% ipython --no-banner

In [1]: import numpy as np

In [2]: np.set_printoptions(precision=2, suppress=True, linewidth=160, sign=" ")

In [3]: m1 = np.load("case5.npy")

In [4]: m1
Out[4]: 
array([[ 0,  0,  0,  0,  0,  0],
       [ 0,  0,  0,  0,  0,  0],
       [ 0,  0,  0,  0,  0,  0],
       [ 0,  0,  0, -1,  0,  0],
       [ 0,  0,  0,  0,  3,  0],
       [ 0,  0,  0,  0,  0, -1]])

In [5]: rng = np.random.default_rng(25295)

In [6]: idx = rng.permutation(6)

In [7]: idx
Out[7]: array([ 4,  0,  3,  1,  2,  5])

In [8]: other = m1[idx][:, idx]

In [9]: np.trace(other)
Out[9]: np.int64(1)

In [10]: round(float(np.linalg.det(other)), 2), round(np.linalg.det(m1[idx]), 2)
Out[10]: (0.0, np.float64(0.0))

In [11]: other
Out[11]: 
array([[ 3,  0,  0,  0,  0,  0],
       [ 0,  0,  0,  0,  0,  0],
       [ 0,  0, -1,  0,  0,  0],
       [ 0,  0,  0,  0,  0,  0],
       [ 0,  0,  0,  0,  0,  0],
       [ 0,  0,  0,  0,  0, -1]])

In [12]: np.diag(other)
Out[12]: array([ 3,  0, -1,  0,  0, -1])

In [13]: np.sort(np.abs(np.linalg.eigvals(other)))
Out[13]: array([ 0.,  0.,  0.,  1.,  1.,  3.])

In [14]: W0 = np.load("mat.npy")

In [15]: W0.round(2) + 0
Out[15]: 
array([[ 0.59,  0.05,  0.36,  1.47, -0.22,  0.29,  0.06, -0.78,  0.83, -0.54,  0.67, -1.2 , -0.65, -1.39,  0.65],
       [-1.27,  0.69,  0.12, -0.17,  0.07,  0.19, -0.23, -0.1 ,  0.9 , -0.68, -0.55, -0.76, -1.71,  1.05, -0.75],
       [-0.17,  0.59,  1.32,  0.39,  1.45,  1.24,  0.45, -0.7 , -1.04, -0.4 ,  0.21, -0.29,  0.77,  0.46, -0.47],
       [ 0.08, -0.9 , -0.43,  0.74,  1.11,  0.61, -0.88,  0.26,  0.95,  1.28,  0.91, -0.04, -0.05,  1.21,  0.44],
       [ 0.93,  0.49,  0.79, -0.1 ,  0.33, -1.84, -0.6 , -0.3 , -0.35,  0.6 , -0.52, -1.35,  0.15,  0.78,  0.32],
       [ 0.42, -1.78, -0.51, -0.62,  0.16,  0.13,  0.38, -0.49,  0.49, -0.5 , -0.46, -1.23,  0.72, -0.02, -1.35],
       [-0.68,  0.04, -1.51,  1.27,  0.62, -0.15,  1.03,  0.12, -0.81,  0.43, -1.32, -0.55, -0.02, -0.04,  0.52],
       [ 0.76,  1.08, -0.68, -0.68,  1.47,  0.22, -0.46,  0.7 ,  1.15, -0.85, -0.72,  0.09,  0.56, -0.6 ,  0.42],
       [ 0.93, -0.82,  0.52, -0.97,  0.89,  0.19,  1.24,  0.2 , -0.34,  0.24, -0.17,  0.26, -1.75, -0.13,  0.72],
       [ 0.85,  0.78, -1.01, -0.58, -0.8 ,  0.67,  0.65, -1.67,  0.26,  0.01,  0.14,  0.05,  0.2 ,  1.17,  0.72],
       [ 1.61,  0.45, -0.81,  0.74, -0.26,  0.35, -0.41,  0.92, -1.01, -0.47,  0.42, -0.04, -0.75,  0.44, -1.27],
       [-0.17, -1.03, -0.11, -0.07, -0.13,  0.35, -1.48, -0.2 , -1.02, -1.51, -0.48, -0.04, -0.15,  0.41,  1.35],
       [ 0.08, -0.4 ,  0.  ,  0.93,  0.59, -1.49,  0.81, -0.37,  0.53, -1.39,  0.51,  1.23,  0.11,  0.77, -0.13],
       [ 0.42, -0.16,  1.  ,  0.56, -1.03,  0.63,  0.88,  1.49,  0.7 , -0.33, -0.75, -0.32,  0.66,  0.96,  0.62],
       [ 0.68, -0.24,  0.6 ,  0.79, -0.12,  0.35, -0.7 , -0.96,  0.44,  0.59, -1.83,  1.25, -0.29, -0.21, -0.61]])

In [16]: round(np.trace(W0), 2)
Out[16]: np.float64(6.03)
